>>> import numpy as np
>>> np.set_printoptions(suppress=True, linewidth=100)
>>> rd = lambda a: np.round(a, 2) + 0
>>> rng = np.random.default_rng(173732)
>>> theta = np.sort(rng.uniform(-2, 2, 10))
>>> feats = np.c_[theta, theta ** 2, theta ** 3] @ np.array([[-3, -3, 3, -2], [1, 1, -3, -3], [1, -2, -2, -3]])
>>> print(rd(feats))
[[  2.11  25.34  -2.19  15.45]
 [  2.31  23.98  -2.56  14.32]
 [  3.16  16.88  -4.1    8.77]
 [  3.41  10.69  -4.6    4.55]
 [  2.89   5.46  -3.84   1.76]
 [ -1.    -1.22   0.59  -1.56]
 [ -1.07  -3.74  -1.67  -7.37]
 [ -1.04  -3.85  -1.81  -7.64]
 [  0.01  -6.66  -5.64 -14.39]
 [  3.99 -14.4  -16.82 -32.1 ]]
>>> D = np.linalg.norm(feats[:, None] - feats[None], axis=-1)
>>> print(np.linalg.matrix_rank(D ** 2))
5
>>> print(np.unravel_index(D.round(6).argmax(), D.shape))
(np.int64(0), np.int64(9))
>>> M2 = np.array([[2, 1], [1, 1], [3, 2], [2, 2]])
>>> print(np.linalg.matrix_rank(np.vstack([feats, M2.T])))
4
>>> print(np.vstack([feats, M2.T]).shape)
(12, 4)
>>> labels = feats[:, 3] > np.median(feats[:, 3])
>>> r0 = feats[labels].mean(axis=0) - feats[~labels].mean(axis=0)
>>> print(rd(r0))
[ 2.6  22.44  1.61 21.58]
>>> print(((feats - feats.mean(axis=0)) @ r0 > 0).astype(int))
[1 1 1 1 1 0 0 0 0 0]
>>> print(labels.astype(int))
[1 1 1 1 1 0 0 0 0 0]
>>> E = np.load("mat.npy")
>>> print(E)
[[ 0  0  0  0]
 [ 1 -3  1  2]
 [ 1 -2  0  2]
 [ 0 -1 -1  2]
 [ 0  0  0  0]
 [-1  0  0 -4]
 [ 0  0  0  0]
 [ 0  0  0  0]
 [ 0  0  0  0]
 [ 0  0  0  0]
 [-1  0 -2 -2]
 [ 1 -2  0  2]]
>>> # row 4 repeats row 0
>>> M2 = np.c_[E[:, :1] @ np.array([[2]]), np.array([-3, -8, -7, 1, -9, 6, 7, -6, 0, 2, -1, -3])]
>>> print(M2)
[[ 0 -3]
 [ 2 -8]
 [ 2 -7]
 [ 0  1]
 [ 0 -9]
 [-2  6]
 [ 0  7]
 [ 0 -6]
 [ 0  0]
 [ 0  2]
 [-2 -1]
 [ 2 -3]]
>>> print(np.linalg.matrix_rank(np.c_[E, M2]))
5
>>> print(rd(np.linalg.norm(M2 - E @ np.linalg.lstsq(E, M2)[0], axis=0)))
[ 0.   14.62]
>>> print(np.linalg.matrix_rank(M2))
2
>>> print(rd(np.linalg.norm(np.linalg.qr(E)[0].T @ M2, axis=0) ** 2 / ((M2 ** 2).sum(axis=0) + 1e-12)))
[1.   0.37]
>>> q, r_ = np.linalg.qr(E)
>>> print(q.shape, r_.shape)
(12, 4) (4, 4)
>>> print(rd(r_))
[[-2.24  3.13 -1.34 -5.37]
 [ 0.    2.86  0.77  0.28]
 [ 0.    0.    1.9  -1.8 ]
 [ 0.    0.    0.   -1.97]]
>>> print(rd(np.abs(np.diag(r_))))
[2.24 2.86 1.9  1.97]
>>> print(rd(q @ r_))
[[ 0.  0.  0.  0.]
 [ 1. -3.  1.  2.]
 [ 1. -2.  0.  2.]
 [ 0. -1. -1.  2.]
 [ 0.  0.  0.  0.]
 [-1.  0.  0. -4.]
 [ 0.  0.  0.  0.]
 [ 0.  0.  0.  0.]
 [ 0.  0.  0.  0.]
 [ 0.  0.  0.  0.]
 [-1.  0. -2. -2.]
 [ 1. -2.  0.  2.]]
>>> print(rd(abs(r_[0, 0])), rd(np.linalg.norm(E[:, 0])))
2.24 2.24
>>> A = np.loadtxt("m.csv", delimiter=",")
>>> print(rd(A))
[[-0.68  0.32  0.66]
 [-0.52 -0.85 -0.13]
 [ 0.52 -0.43  0.74]]
>>> # keeps lengths
>>> print(rd(A[:, 0] @ A[:, 2]))
0.0
>>> print(rd(np.linalg.svd(A, compute_uv=False)))
[1. 1. 1.]
>>> print(rd(np.linalg.pinv(A)))
[[-0.68 -0.52  0.52]
 [ 0.32 -0.85 -0.43]
 [ 0.66 -0.13  0.74]]
>>> M2 = np.linalg.inv(A)
>>> print(rd(M2))
[[-0.68 -0.52  0.52]
 [ 0.32 -0.85 -0.43]
 [ 0.66 -0.13  0.74]]
>>> print(rd(np.linalg.det(A) * np.linalg.det(M2)))
1.0
>>> arr = np.load("case0.npy")
>>> print(arr)
[[ 29.79 -20.83   9.8  -31.27]
 [ 30.18 -19.23  10.82 -29.66]
 [ 28.02 -19.18   9.38 -29.73]
 [ 29.51 -19.94  10.19 -29.71]
 [ 29.36 -18.66  10.45 -32.01]
 [ 29.39 -20.39  13.4  -29.93]
 [ 32.24 -18.65   7.9  -28.66]
 [ 30.77 -20.17   9.16 -30.46]
 [ 30.21 -21.93   9.87 -30.55]
 [ 30.36 -19.37   9.46 -29.77]
 [ 29.95 -19.36   9.92 -28.86]
 [ 30.83 -20.37  10.27 -29.34]
 [ 29.35 -20.58  10.16 -30.57]
 [ 30.16 -20.32  10.47 -29.56]
 [ 31.49 -18.98   8.96 -28.19]
 [ 31.26 -19.74   9.67 -31.17]
 [ 30.34 -19.02   9.64 -29.02]
 [ 30.05 -19.21   9.27 -27.08]
 [ 30.21 -19.36  11.4  -29.71]
 [ 30.33 -20.75   9.7  -30.24]
 [ 29.28 -20.75   9.81 -29.97]
 [ 29.79 -20.44  10.65 -29.85]
 [ 28.79 -21.55   8.69 -31.26]
 [ 31.26 -21.35  11.17 -28.94]
 [ 29.76 -20.79  10.44 -30.92]]
>>> Ac = arr - arr.mean(axis=0)
>>> vecs = np.linalg.svd(Ac)[2][:1]
>>> M2 = Ac - Ac @ vecs.T @ vecs
>>> print(rd(M2.std(axis=0)))
[0.68 0.69 0.86 0.62]
>>> print(np.linalg.norm(M2, axis=1).round(6).argmax())
5
>>> print(rd((Ac @ vecs.T).std(axis=0)))
[1.3]
>>> print(rd(np.diag(vecs.T @ vecs)))
[0.19 0.19 0.18 0.43]
>>> print(rd(np.cov(Ac @ vecs.T, rowvar=False)))
1.75
>>> print(rd(np.linalg.norm(M2) / np.linalg.norm(Ac)))
0.74
>>> Ac = (arr - arr.mean(axis=0)) / arr.std(axis=0)
>>> print(np.argwhere(np.abs(Ac) > 2))
[[ 2  0]
 [ 4  3]
 [ 5  2]
 [ 6  0]
 [ 6  2]
 [ 8  1]
 [17  3]]
>>> coef = np.linalg.lstsq(np.delete(Ac, 1, axis=1), Ac[:, 1])[0]
>>> print(np.abs(coef).argmax())
2
>>> print([round(float(x), 2) for x in np.linalg.svd(arr, compute_uv=False)[:3]])
[239.83, 6.12, 4.83]
>>> print(rd(np.abs(np.linalg.svd(arr)[2][-1])))
[0.06 0.87 0.18 0.46]
>>> print(np.argsort(-np.linalg.norm(arr, axis=0).round(6), kind="stable")[:3])
[0 3 1]
>>> print(np.linalg.cond(arr) > 100)
False
>>> x0 = np.array([-2, 1, 3, 2])
>>> target = arr @ x0
>>> print(rd(np.linalg.pinv(arr) @ arr))
[[1. 0. 0. 0.]
 [0. 1. 0. 0.]
 [0. 0. 1. 0.]
 [0. 0. 0. 1.]]
>>> target = target + 0.05 * rng.normal(size=25)
>>> print(rd(target))
[-113.55 -106.49 -106.6  -107.7  -109.95  -98.85 -116.79 -115.2  -113.82 -111.2  -107.19 -109.82
 -109.89 -108.39 -111.46 -115.62 -108.86 -105.68 -104.97 -112.76 -109.87 -107.83 -115.59 -108.26
 -110.86]
>>> coef, *_ = np.linalg.lstsq(arr, target)
>>> print(rd(arr.T @ (target - arr @ coef)))
[0. 0. 0. 0.]
>>> print(coef.round())
[-2.  1.  3.  2.]
>>> W0 = np.loadtxt("block1.csv", delimiter=",")
>>> print(W0)
[[ -7.09   6.     8.03 -33.92]
 [ 27.78  -2.96  28.77  -9.04]
 [ -5.72   5.95   8.01 -32.19]
 [ -4.88   5.83   8.03 -31.58]
 [ -5.68   5.42   8.25 -32.71]
 [ 29.    -1.65  30.01  -8.09]
 [ -5.21   6.03   8.92 -32.58]
 [ 28.79  -2.39  31.41  -9.55]
 [ -9.32   5.63   9.36 -31.67]
 [ 27.9   -1.24  30.7   -7.34]
 [  8.76   3.98  30.68 -17.71]
 [ -5.71   4.06   8.33 -32.78]
 [ 29.07  -3.43  29.26  -9.38]
 [ 28.73  -2.32  29.92  -7.36]
 [ 25.58  -2.13  30.95  -6.83]
 [ -6.94   7.08   6.97 -32.04]
 [  8.56   3.39  30.07 -15.98]
 [ 27.74  -3.45  29.9   -8.62]
 [ -6.52   6.64   6.86 -31.55]
 [ 10.03   2.75  29.04 -15.69]
 [ 25.39  -2.4   29.35  -8.74]
 [ 10.56   1.6   31.23 -17.76]]
>>> x0 = np.array([-3, 0, -2, -1])
>>> target = W0 @ x0
>>> print(rd(np.linalg.lstsq(W0, target)[0]))
[-3.  0. -2. -1.]
>>> print(rd(np.linalg.solve(W0.T @ W0, W0.T @ target)))
[-3.  0. -2. -1.]
>>> target = target + 0.1 * rng.normal(size=22)
>>> print(rd(target))
[  39.13 -131.85   33.27   30.25   33.3  -138.9    30.39 -139.68   41.01 -137.76  -69.98   33.18
 -136.27 -138.59 -131.87   38.98  -69.71 -134.44   37.41  -72.46 -126.18  -76.44]
>>> coef, *_ = np.linalg.lstsq(W0, target)
>>> print(rd(np.linalg.norm(target - W0 @ coef)))
0.26
>>> print([round(float(np.linalg.norm(np.linalg.solve(W0.T @ W0 + lam * np.eye(4), W0.T @ target))), 2) for lam in (0, 1, 10, 100)])
[3.74, 3.73, 3.71, 3.66]
>>> M2 = W0 / np.linalg.norm(W0, axis=1, keepdims=True)
>>> cov = M2 @ M2.T
>>> print((cov - 2 * np.eye(22)).round(6).argmax(axis=1))
[ 2 12  4  6  2 13  3 20  0  5 16  4  1  5  9 18 10  1 15 21  7 19]
>>> q, r_ = np.linalg.qr(W0)
>>> print(np.allclose(r_.T @ r_, W0.T @ W0))
True
>>> print(rd(np.abs(np.diag(r_))))
[87.74 17.83 21.17 28.53]
>>> print(rd(abs(r_[0, 0])), rd(np.linalg.norm(W0[:, 0])))
87.74 87.74
>>> print(q.shape, r_.shape)
(22, 4) (4, 4)
>>> hat = W0 @ np.linalg.solve(W0.T @ W0, W0.T)
>>> print(rd(np.linalg.eigvalsh(hat)))
[0. 0. 0. 0. 0. 0. 0. 0. 0. 0. 0. 0. 0. 0. 0. 0. 0. 0. 1. 1. 1. 1.]
>>> print(rd(hat @ W0[:, 2]))
[ 8.03 28.77  8.01  8.03  8.25 30.01  8.92 31.41  9.36 30.7  30.68  8.33 29.26 29.92 30.95  6.97
 30.07 29.9   6.86 29.04 29.35 31.23]
>>> print(rd(np.trace(hat)))
4.0
>>> print(rd(np.diag(hat)))
[0.12 0.14 0.12 0.12 0.12 0.21 0.12 0.12 0.18 0.21 0.3  0.32 0.18 0.13 0.09 0.22 0.28 0.19 0.18
 0.2  0.11 0.33]
>>> print(np.allclose(hat @ hat, hat))
True
>>> J = np.loadtxt("a.csv", delimiter=",")
>>> print(rd(J))
[[0.21 0.27 0.3  0.03]
 [0.27 0.35 0.39 0.04]
 [0.3  0.39 0.43 0.04]
 [0.03 0.04 0.04 0.  ]]
>>> left, s, Vt = np.linalg.svd(J)
>>> vecs = Vt[:(s > 1e-8).sum()]
>>> x0 = J[1] + -1 * J[3] + rng.integers(2) * np.eye(4)[2]
>>> print(rd(x0))
[0.24 0.31 1.35 0.03]
>>> print(rd(np.linalg.norm(x0 - vecs.T @ vecs @ x0)))
0.75
>>> print(np.linalg.matrix_rank(np.vstack([J, x0])))
2
>>> print(rd(np.diag(vecs.T @ vecs)))
[0.21 0.35 0.43 0.  ]
>>> W = np.array([[0, 1, -4], [-3, 4, -5], [5, 5, -4], [0, 1, 4]])
>>> coef = np.array([2, -3, 2])
>>> hid = np.maximum(J @ W + coef, 0)
>>> print(np.linalg.matrix_rank(hid))
3
>>> print((hid > 0).mean(axis=0))
[1.   0.5  0.25]
>>> print((hid > 0).astype(int))
[[1 0 0]
 [1 1 0]
 [1 1 0]
 [1 0 1]]
>>> W2 = np.array([[5, 8, 0], [8, 6, 3], [1, 0, 1]])
>>> print(rd(hid @ W2))
[[13.48 21.58  0.  ]
 [19.78 27.14  1.99]
 [23.53 30.38  3.21]
 [12.03 16.8   1.53]]
>>> left, s, Vt = np.linalg.svd(J)
>>> print(rd(s))
[1. 0. 0. 0.]
>>> M2 = left[:, :1] @ np.diag(s[:1]) @ Vt[:1]
>>> print(rd(np.linalg.norm(J - M2, 2)), rd(s[1]))
0.0 0.0
>>> print(rd(M2))
[[0.21 0.27 0.3  0.03]
 [0.27 0.35 0.39 0.04]
 [0.3  0.39 0.43 0.04]
 [0.03 0.04 0.04 0.  ]]
>>> F = np.load("dump.npy")
>>> print(rd(F))
[[ 0.19  0.31 -0.25 -0.03]
 [ 0.31  0.48 -0.39 -0.04]
 [-0.25 -0.39  0.32  0.04]
 [-0.03 -0.04  0.04  0.  ]]
>>> print(np.linalg.matrix_rank(F, rtol=0.1))
1
>>> print(np.argsort(-np.linalg.norm(F, axis=0).round(6), kind="stable")[:3])
[1 2 0]
>>> x0 = np.array([2, -2, 1, 3])
>>> print(rd(F @ x0))
[-0.56 -0.87  0.71  0.08]
>>> print(rd(F @ F @ x0))
[-0.56 -0.87  0.71  0.08]
>>> print(rd(np.linalg.eigvalsh(2 * F - np.eye(4))))
[-1. -1. -1.  1.]
>>> print(rd(np.eye(4) - F))
[[ 0.81 -0.31  0.25  0.03]
 [-0.31  0.52  0.39  0.04]
 [ 0.25  0.39  0.68 -0.04]
 [ 0.03  0.04 -0.04  1.  ]]
>>> left, s, Vt = np.linalg.svd(F)
>>> vecs = Vt[:(s > 1e-8).sum()]
>>> x0 = F[2] + -1 * F[0] + rng.integers(2) * np.eye(4)[1]
>>> print(rd(x0))
[-0.44  0.3   0.57  0.06]
>>> print(rd(np.diag(vecs.T @ vecs)))
[0.19 0.48 0.32 0.  ]
>>> print(rd(vecs.T @ vecs))
[[ 0.19  0.31 -0.25 -0.03]
 [ 0.31  0.48 -0.39 -0.04]
 [-0.25 -0.39  0.32  0.04]
 [-0.03 -0.04  0.04  0.  ]]
>>> print(np.allclose(vecs.T @ vecs @ x0, x0))
False
>>> hat = np.triu(np.array([[0, -1, -1, 3], [-3, -2, -1, -2], [3, -1, 0, 2], [-1, 1, 0, 0]]), 1) + np.eye(4)
>>> M2 = hat @ F @ np.linalg.inv(hat)
>>> print(rd(np.linalg.det(M2)))
0.0
>>> print(np.linalg.matrix_rank(M2))
1
>>> print(rd(M2))
[[ 0.06  0.14  0.13 -0.14]
 [ 0.61  1.57  1.4  -1.57]
 [-0.31 -0.79 -0.7   0.79]
 [-0.03 -0.07 -0.06  0.07]]
>>> K = np.load("w.npy")
>>> print(K)
[[ -1.24   0.86  -0.74  -0.33]
 [ -1.25   0.8   -0.92  -0.39]
 [  7.06  -4.9    4.7    2.37]
 [  3.19  -2.25   2.16   1.04]
 [  6.35  -4.27   4.27   2.14]
 [  5.13  -3.49   3.4    1.69]
 [ -0.67   0.48  -0.52  -0.11]
 [  1.82  -1.16   1.16   0.56]
 [ -3.52   2.32  -2.39  -1.18]
 [  1.4   -0.86   0.89   0.46]
 [  0.75  -0.62   0.55   0.32]
 [ -4.84   3.23  -3.28  -1.52]
 [  1.98  -1.3    1.3    0.57]
 [ -1.27   0.88  -0.86  -0.48]
 [  1.93  -1.29   1.39   0.67]
 [  1.77  -1.13   1.17   0.47]
 [  5.21  -3.55   3.47   1.67]
 [  5.52  -3.71   3.71   1.76]
 [  3.66  -2.46   2.41   1.11]
 [ -4.54   3.09  -3.09  -1.45]
 [ -0.43   0.34  -0.39  -0.13]
 [  0.17  -0.16   0.13   0.09]
 [ -5.65   3.84  -3.72  -1.85]
 [  1.32  -0.76   0.87   0.4 ]
 [  2.83  -1.91   1.94   0.94]
 [  7.5   -5.06   5.09   2.48]
 [-12.77   8.47  -8.38  -4.23]]
>>> print(rd(np.trace(np.linalg.pinv(F) @ F)))
1.0
>>> print(rd(F @ np.linalg.pinv(F) @ F))
[[ 0.19  0.31 -0.25 -0.03]
 [ 0.31  0.48 -0.39 -0.04]
 [-0.25 -0.39  0.32  0.04]
 [-0.03 -0.04  0.04  0.  ]]
>>> print(np.linalg.lstsq(F[:-1].T, F[-1])[2])
1
>>> D = np.linalg.norm(K[:, None] - K[None], axis=-1)
>>> print(D.shape)
(27, 27)
>>> print(np.unravel_index(D.round(6).argmax(), D.shape))
(np.int64(25), np.int64(26))
>>> print(rd(D[:5, :5]))
[[ 0.    0.2  11.79  6.29 10.73]
 [ 0.2   0.   11.86  6.37 10.81]
 [11.79 11.86  0.    5.5   1.07]
 [ 6.29  6.37  5.5   0.    4.44]
 [10.73 10.81  1.07  4.44  0.  ]]
>>> print(D[14].round(6).argsort(kind="stable")[:4])
[14 12  7 15]
